$ python -q
>>> import numpy as np
>>> from numpy import linalg as LA
>>> np.set_printoptions(precision=3, suppress=True, linewidth=160)
>>> mat = np.load("out1.npy")
>>> mat
array([[-0.181,  0.362, -0.435,  0.069,  0.525, -0.338,  0.417, -0.278],
       [ 0.045, -0.069, -0.474,  0.566, -0.492, -0.003,  0.322,  0.32 ],
       [ 0.   , -0.132, -0.214, -0.647,  0.094,  0.243,  0.424,  0.52 ],
       [-0.634,  0.076,  0.196, -0.272, -0.552, -0.249,  0.25 , -0.226],
       [ 0.272,  0.781, -0.239, -0.259, -0.33 ,  0.142, -0.251, -0.023],
       [ 0.136,  0.412,  0.631,  0.207,  0.09 , -0.235,  0.322,  0.452],
       [-0.68 ,  0.233, -0.04 ,  0.23 ,  0.226,  0.427, -0.295,  0.33 ],
       [ 0.091,  0.084,  0.212,  0.143, -0.017,  0.712,  0.475, -0.431]])
>>> round(LA.norm(mat, "nuc"), 3)
np.float64(8.0)
>>> np.round(LA.norm(mat, 1), 3), round(LA.norm(mat, np.inf), 3)
(np.float64(2.757), np.float64(2.607))
>>> round(float(LA.norm(mat[3], 1)), 3), round(LA.norm(mat[3], np.inf), 3)
(2.454, np.float64(0.634))
>>> round(LA.norm(mat[3] - mat[2]), 3)
np.float64(1.414)
>>> LA.norm(mat, axis=1)
array([1., 1., 1., 1., 1., 1., 1., 1.])
>>> np.round(mat[3] @ mat[2], 3)
np.float64(0.0)
>>> np.count_nonzero(mat)
np.int64(63)
>>> mat.shape
(8, 8)
>>> mat.reshape(2, -1)
array([[-0.181,  0.362, -0.435,  0.069,  0.525, -0.338,  0.417, -0.278,  0.045, -0.069, -0.474,  0.566, -0.492, -0.003,  0.322,  0.32 ,  0.   , -0.132,
        -0.214, -0.647,  0.094,  0.243,  0.424,  0.52 , -0.634,  0.076,  0.196, -0.272, -0.552, -0.249,  0.25 , -0.226],
       [ 0.272,  0.781, -0.239, -0.259, -0.33 ,  0.142, -0.251, -0.023,  0.136,  0.412,  0.631,  0.207,  0.09 , -0.235,  0.322,  0.452, -0.68 ,  0.233,
        -0.04 ,  0.23 ,  0.226,  0.427, -0.295,  0.33 ,  0.091,  0.084,  0.212,  0.143, -0.017,  0.712,  0.475, -0.431]])
>>> mat.ravel(order="F")
array([-0.181,  0.045,  0.   , -0.634,  0.272,  0.136, -0.68 ,  0.091,  0.362, -0.069, -0.132,  0.076,  0.781,  0.412,  0.233,  0.084, -0.435, -0.474, -0.214,
        0.196, -0.239,  0.631, -0.04 ,  0.212,  0.069,  0.566, -0.647, -0.272, -0.259,  0.207,  0.23 ,  0.143,  0.525, -0.492,  0.094, -0.552, -0.33 ,  0.09 ,
        0.226, -0.017, -0.338, -0.003,  0.243, -0.249,  0.142, -0.235,  0.427,  0.712,  0.417,  0.322,  0.424,  0.25 , -0.251,  0.322, -0.295,  0.475, -0.278,
        0.32 ,  0.52 , -0.226, -0.023,  0.452,  0.33 , -0.431])
>>> blk = mat.reshape(8, 2, -1)
>>> np.swapaxes(blk, 1, 2)[0]
array([[-0.181,  0.525],
       [ 0.362, -0.338],
       [-0.435,  0.417],
       [ 0.069, -0.278]])
>>> blk.shape
(8, 2, 4)
